% python3 -q
>>> import numpy as np
>>> np.set_printoptions(precision=1, suppress=True, linewidth=140, sign=" ")
>>> X = np.load("run17.npy")
>>> X
array([[-1.2,  0. , -2.4,  0.2,  0.1,  1.2,  2.3, -2.4, -2.2],
       [ 0. ,  0.2, -0.5,  0. , -0.1,  0.3,  0.6, -0.4, -0.3],
       [ 1.2,  0.3,  2.6,  0. , -0.1, -1.4, -2.7,  2.8,  2.8],
       [ 0.5, -0.1,  1. ,  0. ,  0.1, -0.5, -1.2,  1.2,  1.1],
       [-0.5, -0.1, -0.9, -0.2,  0.1,  0.3,  1. , -1. , -1. ],
       [-0.4,  0. , -0.7,  0. ,  0.2,  0.3,  0.6, -0.8, -0.5],
       [ 1.8,  0. ,  3.5,  0.1,  0.2, -1.8, -3.4,  3.4,  3.6],
       [-2.6,  0.1, -5.4, -0.1,  0. ,  2.5,  5.1, -5.2, -5. ],
       [ 0.6, -0.1,  1.2, -0.1,  0.1, -0.5, -1.3,  1.2,  1.1],
       [-1.8,  0. , -3.7,  0.1, -0.1,  1.8,  3.7, -3.4, -3.6],
       [-0.6, -0.1, -1. ,  0. ,  0. ,  0.3,  0.9, -0.8, -1.1],
       [-1.1,  0. , -2.6,  0.1,  0. ,  1.1,  2.6, -2.6, -2.6],
       [ 0.6, -0.2,  1.5, -0.1,  0.1, -0.6, -1.3,  1.3,  1.6],
       [ 0.6, -0.1,  1. , -0.3,  0. , -0.5, -1.1,  0.9,  1. ],
       [ 2.2,  0. ,  4.2, -0.2, -0.1, -1.8, -4.1,  3.8,  3.8],
       [ 1.5,  0. ,  3. ,  0.1, -0.1, -1.6, -3. ,  2.9,  3.1],
       [-0.5,  0.2, -1.3,  0. ,  0.1,  0.5,  1.3, -0.9, -1.1],
       [-0.2, -0.1, -0.5,  0. , -0.1,  0.1,  0.5, -0.6, -0.2],
       [-0.2,  0. , -0.5,  0.2,  0. ,  0.1,  0.5, -0.4, -0.1]])
>>> U, s, VT = np.linalg.svd(X)
>>> s
array([ 21.8,   0.8,   0.7,   0.5,   0.5,   0.4,   0.4,   0.3,   0.3])
>>> M2 = U[:, :1] @ np.diag(s[:1]) @ VT[:1]
>>> np.linalg.matrix_rank(M2)
np.int64(1)
>>> round(np.linalg.norm(X - M2) / np.linalg.norm(X), 1)
np.float64(0.1)
>>> round(np.abs(X - M2).max(), 1)
np.float64(0.3)
>>> round(float(np.linalg.norm(X - M2, 2)), 1), np.round(s[1], 1)
(0.8, np.float64(0.8))
>>> Xc = X - X.mean(axis=0)
>>> V = np.linalg.svd(Xc)[2][:1]
>>> M2 = Xc - Xc @ V.T @ V
>>> np.cov(Xc @ V.T, rowvar=False)
array( 26.4)
>>> M2.std(axis=0)
array([ 0.1,  0.1,  0.1,  0.1,  0.1,  0.1,  0.1,  0.1,  0.1])
>>> np.linalg.norm(M2, axis=1).round(6).argmax()
np.int64(2)
>>> Xc = X - X.mean(axis=0)
>>> U, s, VT = np.linalg.svd(Xc, full_matrices=False)
>>> np.searchsorted(np.cumsum(s ** 2) / (s ** 2).sum(), 0.9) + 1
np.int64(1)
>>> s
array([ 21.8,   0.8,   0.6,   0.5,   0.4,   0.4,   0.4,   0.3,   0.2])
>>> np.abs(VT[0]).argmax()
np.int64(2)
>>> np.round(np.abs(VT[-1]), 1) + 0
array([ 0.5,  0.4,  0.7,  0.1,  0. ,  0. ,  0.2,  0.2,  0.1])
>>> np.round(X.mean(axis=0), 1) + 0
array([ 0. ,  0. , -0.1,  0. ,  0. ,  0. ,  0.1, -0.1,  0. ])
>>> np.round(X.sum(axis=0), 1) + 0
array([-0.1,  0. , -1.5, -0.2,  0.4, -0.2,  1. , -1. ,  0.4])
>>> np.unravel_index(np.abs(X).argmax(), X.shape)
(np.int64(7), np.int64(2))
>>> np.round(np.linalg.norm(X), 1)
np.float64(21.9)
>>> np.linalg.matrix_rank(X)
np.int64(9)
>>> np.linalg.svd(X, compute_uv=False)
array([ 21.8,   0.8,   0.7,   0.5,   0.5,   0.4,   0.4,   0.3,   0.3])
>>> X.sum(axis=1)
array([ -4.4,  -0.2,   5.5,   2.1,  -2.3,  -1.3,   7.4, -10.6,   2.2,  -7. ,  -2.4,  -5.1,   2.9,   1.5,   7.8,   5.9,  -1.7,  -1.1,  -0.4])
>>> np.count_nonzero(X)
np.int64(150)
>>> idx = X[:, 1] > np.median(X[:, 1])
>>> f = X[idx].mean(axis=0) - X[~idx].mean(axis=0)
>>> ((X - X.mean(axis=0)) @ f > 0).astype(int)
array([ 1,  1,  0,  0,  1,  1,  0,  1,  0,  1,  1,  1,  0,  0,  0,  0,  1,  1,  1])
>>> idx.astype(int)
array([ 0,  1,  1,  0,  0,  0,  0,  1,  0,  0,  0,  0,  0,  0,  0,  0,  1,  0,  0])
>>> data = np.array([[2, 1, 2], [1, 0, 0], [0, 0, 2]])
>>> data[-1] = data[0] + 4 * data[1]
>>> data
array([[ 2,  1,  2],
       [ 1,  0,  0],
       [ 6,  1,  2]])
>>> U, s, VT = np.linalg.svd(data)
>>> s.round(1) + 0
array([ 7. ,  1.4,  0. ])
>>> M2 = U[:, :2] @ np.diag(s[:2]) @ VT[:2]
>>> M2.round(1) + 0
array([[ 2.,  1.,  2.],
       [ 1.,  0.,  0.],
       [ 6.,  1.,  2.]])
>>> round(np.linalg.norm(data - M2, 2), 1), round(float(s[2]), 1)
(np.float64(0.0), 0.0)
>>> U, s, VT = np.linalg.svd(data)
>>> V = VT[:(s > 1e-8).sum()]
>>> rng = np.random.default_rng(648)
>>> x = data[0] + -3 * data[1] + rng.integers(2) * np.eye(3)[2]
>>> x
array([-1.,  1.,  2.])
>>> np.diag(V.T @ V)
array([ 1. ,  0.2,  0.8])
>>> np.linalg.matrix_rank(np.vstack([data, x]))
np.int64(2)
>>> np.round(V.T @ V, 1) + 0
array([[ 1. ,  0. ,  0. ],
       [ 0. ,  0.2,  0.4],
       [ 0. ,  0.4,  0.8]])
>>> np.allclose(V.T @ V @ x, x)
True
>>> np.round(np.linalg.norm(x - V.T @ V @ x), 1)
np.float64(0.0)
>>> A = np.loadtxt("layer7.csv", delimiter=",")
>>> A
array([[  1.,   3.,  -3.,   3.,   2.,   1.,  -2.],
       [  4.,   4.,  -2.,   3.,   5.,   4.,   0.],
       [  4.,   3.,  -3.,   2.,   6.,   1.,   0.],
       [  6.,   6.,  -1.,   2.,   6.,   0.,  -2.],
       [  6.,   8.,   0.,   2.,   3.,   1.,  -1.],
       [  5.,  11.,  -3.,   3.,   4.,  -2.,  -4.],
       [  3.,  13.,  -5.,   3.,   1.,  -4.,  -6.],
       [  5.,  13.,  -5.,   2.,   0.,  -3.,  -4.],
       [  6.,  13.,  -5.,   1.,  -3.,  -1.,  -7.],
       [  9.,  15.,  -5.,   3.,  -4.,   0.,  -7.],
       [  6.,  16.,  -7.,   6.,  -7.,  -1.,  -7.],
       [  7.,  17.,  -6.,   7.,  -4.,  -4.,  -9.],
       [  9.,  15.,  -9.,   6.,  -7.,  -2.,  -9.],
       [ 10.,  18.,  -7.,   8.,  -5.,  -2.,  -6.],
       [ 11.,  19., -10.,   8.,  -4.,  -1.,  -5.],
       [ 13.,  22., -10.,   8.,  -7.,   0.,  -3.],
       [ 12.,  20.,  -9.,   6.,  -9.,  -3.,  -4.],
       [ 15.,  20.,  -8.,   9.,  -8.,  -4.,  -7.],
       [ 18.,  18., -10.,  12.,  -8.,  -5.,  -5.],
       [ 18.,  21., -12.,   9., -11.,  -4.,  -2.],
       [ 21.,  18., -11.,  10., -14.,  -2.,  -2.],
       [ 21.,  15., -12.,  11., -11.,  -4.,  -3.]])
>>> Q, V = np.linalg.qr(A[:, :3])[0], np.linalg.qr(A[:, 3:])[0]
>>> s = np.linalg.svd(Q.T @ V, compute_uv=False)
>>> np.degrees(np.arccos(s.clip(0, 1)))
array([ 10.9,  37.3,  76.1])
>>> s
array([ 1. ,  0.8,  0.2])
>>> round(float(np.linalg.norm(Q @ Q.T - V @ V.T, 2)), 1)
1.0
